% python3 -q
>>> import numpy as np
>>> np.set_printoptions(precision=2, suppress=True, linewidth=200, sign=" ")
>>> def rd(a):
...     return np.round(a, 2) + 0
... 
>>> arr = np.loadtxt("dump.csv", delimiter=",")
>>> print(arr)
[[ 2.  3. -2.  1. -1. -2.  2.  2.  1. -1.  1. -2.]
 [ 2.  3. -2.  1. -1. -2.  2.  2.  1. -1.  1. -2.]
 [ 2.  3. -2.  1. -1. -2.  2.  2.  1. -1.  1. -2.]
 [ 1.  2. -3.  0. -2. -3.  1.  1.  0. -2.  0. -3.]
 [ 2.  3. -2.  1. -1. -2.  2.  2.  1. -1.  1. -2.]
 [ 2.  3. -2.  1. -1. -2.  2.  2.  1. -1.  1. -2.]
 [ 1.  2. -3.  0. -2. -3.  1.  1.  0. -2.  0. -3.]
 [ 1.  2. -3.  0. -2. -3.  1.  1.  0. -2.  0. -3.]]
>>> # looks like rank 2
>>> vec = np.array([-3, -3, 4, -1, -3, 4, -3, 3, -4, -1, -1, 4])
>>> np.sign((arr @ vec).round(6))
array([-1., -1., -1., -1., -1., -1., -1., -1.])
>>> arr @ vec
array([-41., -41., -41., -37., -41., -41., -37., -37.])
>>> arr @ np.ones(12)
array([ 4.,  4.,  4., -8.,  4.,  4., -8., -8.])
>>> arr @ (2 * vec)
array([-82., -82., -82., -74., -82., -82., -74., -74.])
>>> vec @ arr
Traceback (most recent call last):
  File "<python-input-11>", line 1, in <module>
    vec @ arr
    ~~~~^~~~~
ValueError: matmul: Input operand 1 has a mismatch in its core dimension 0, with gufunc signature (n?,k),(k,m?)->(n?,m?) (size 8 is different from 12)
>>> Uu, sigma, VT = np.linalg.svd(arr)
>>> vecs = VT[:(sigma > 1e-8).sum()]
>>> rng = np.random.default_rng(97)
>>> vec = arr[6] + -2 * arr[1] + rng.integers(2) * np.eye(12)[2]
>>> vec
array([-3., -4.,  1., -2.,  0.,  1., -3., -3., -2.,  0., -2.,  1.])
>>> np.allclose(vecs.T @ vecs @ vec, vec)
True
>>> print(rd(arr @ np.linalg.pinv(arr) @ arr))
[[ 2.  3. -2.  1. -1. -2.  2.  2.  1. -1.  1. -2.]
 [ 2.  3. -2.  1. -1. -2.  2.  2.  1. -1.  1. -2.]
 [ 2.  3. -2.  1. -1. -2.  2.  2.  1. -1.  1. -2.]
 [ 1.  2. -3.  0. -2. -3.  1.  1.  0. -2.  0. -3.]
 [ 2.  3. -2.  1. -1. -2.  2.  2.  1. -1.  1. -2.]
 [ 2.  3. -2.  1. -1. -2.  2.  2.  1. -1.  1. -2.]
 [ 1.  2. -3.  0. -2. -3.  1.  1.  0. -2.  0. -3.]
 [ 1.  2. -3.  0. -2. -3.  1.  1.  0. -2.  0. -3.]]
>>> print(np.allclose(arr[:-1].T @ np.linalg.lstsq(arr[:-1].T, arr[-1])[0], arr[-1]))
True
>>> print(np.linalg.lstsq(arr[:-1].T, arr[-1])[2])
2
>>> try:
...     np.linalg.inv(arr)
... except np.linalg.LinAlgError as e:
...     print("failed:", e)
... 
failed: Last 2 dimensions of the array must be square
>>> rd(np.trace(np.linalg.pinv(arr) @ arr))
np.float64(2.0)
>>> np.abs(np.diag(np.linalg.qr(arr)[1])) > 1e-9
array([ True,  True, False, False, False, False, False, False])
